>>> import numpy as np
>>> import numpy.linalg as la
>>> np.set_printoptions(precision=2, suppress=True, linewidth=200, floatmode="fixed")
>>> rnd = lambda a: np.round(a, 2) + 0
>>> data = np.array([[0, 6, 6], [0, 0, 0]])
>>> # null space of dimension 2
>>> x = np.array([0, 5, -3])
>>> a = np.maximum(data @ x, 0)
>>> print(np.maximum(data @ (3 * x), 0))
[36  0]
>>> print(np.flatnonzero(a > 1e-9))
[0]
>>> Uu, sv = la.svd(data)
Traceback (most recent call last):
  File "<python-input-10>", line 1, in <module>
    Uu, sv = la.svd(data)
    ^^^^^^
ValueError: too many values to unpack (expected 2)
>>> Uu, sv, vt = la.svd(data, full_matrices=False)
>>> print(Uu.shape, sv.shape, vt.shape)
(2, 2) (2,) (2, 3)
>>> print((sv > 1e-8).sum())
1
>>> print(np.cumsum(sv ** 2) / np.sum(sv ** 2))
[1.00 1.00]
>>> print(np.abs(Uu[:, 0]).round(6).argmax())
0
>>> print(rnd(np.abs(vt[0])))
[0.00 0.71 0.71]
>>> W0 = np.loadtxt("out6.csv", delimiter=",")
>>> print(W0)
[[ 1.00 -1.00  1.00 -1.00 -1.00  1.00 -1.00  1.00]
 [ 1.00  1.00  1.00  1.00  1.00  1.00  1.00  1.00]
 [ 1.00 -1.00 -1.00  1.00 -1.00  1.00  1.00 -1.00]]
>>> # columns 1 and 4 are equal
>>> rng = np.random.default_rng(4986)
>>> A2 = W0 + rng.integers(-2, 3, (3, 2)) @ rng.integers(-2, 3, (2, 8))
>>> print(A2)
[[ 5.00 -5.00 -1.00 -5.00  1.00  1.00  3.00 -3.00]
 [-3.00 -3.00  1.00 -3.00  3.00  3.00  3.00 -3.00]
 [ 1.00 -9.00 -3.00 -7.00  3.00  3.00  7.00 -9.00]]
>>> print(A2 - W0)
[[ 4.00 -4.00 -2.00 -4.00  2.00  0.00  4.00 -4.00]
 [-4.00 -4.00  0.00 -4.00  2.00  2.00  2.00 -4.00]
 [ 0.00 -8.00 -2.00 -8.00  4.00  2.00  6.00 -8.00]]
>>> print(la.matrix_rank(A2 - W0, tol=1e-8))
2
>>> print(rnd(la.svd(A2 - W0, compute_uv=False)))
[19.45  6.14  0.00]
>>> x = np.array([2, 2, 3, 0, 3, 2, 3, 1])
>>> a = np.maximum(W0 @ x, 0)
>>> print(W0 * (a > 1e-9)[:, None])
[[ 0.00 -0.00  0.00 -0.00 -0.00  0.00 -0.00  0.00]
 [ 1.00  1.00  1.00  1.00  1.00  1.00  1.00  1.00]
 [ 0.00 -0.00 -0.00  0.00 -0.00  0.00  0.00 -0.00]]
>>> print(W0.T @ a)
[16.00 16.00 16.00 16.00 16.00 16.00 16.00 16.00]
>>> print(np.flatnonzero(a > 1e-9))
[1]
>>> print(a)
[ 0.00 16.00  0.00]
>>> print(rnd(np.tanh(W0 @ x)))
[ 0.00  1.00 -0.96]
>>> print(np.maximum(W0 @ (3 * x), 0))
[ 0.00 48.00  0.00]
>>> J = 2 * np.eye(2) + np.eye(2, k=1)
>>> print(J)
[[2.00 1.00]
 [0.00 2.00]]
>>> print(la.matrix_rank(J - J[0, 0] * np.eye(2)))
1
>>> print(rnd(np.sort(la.eigvals(J))))
[2.00 2.00]
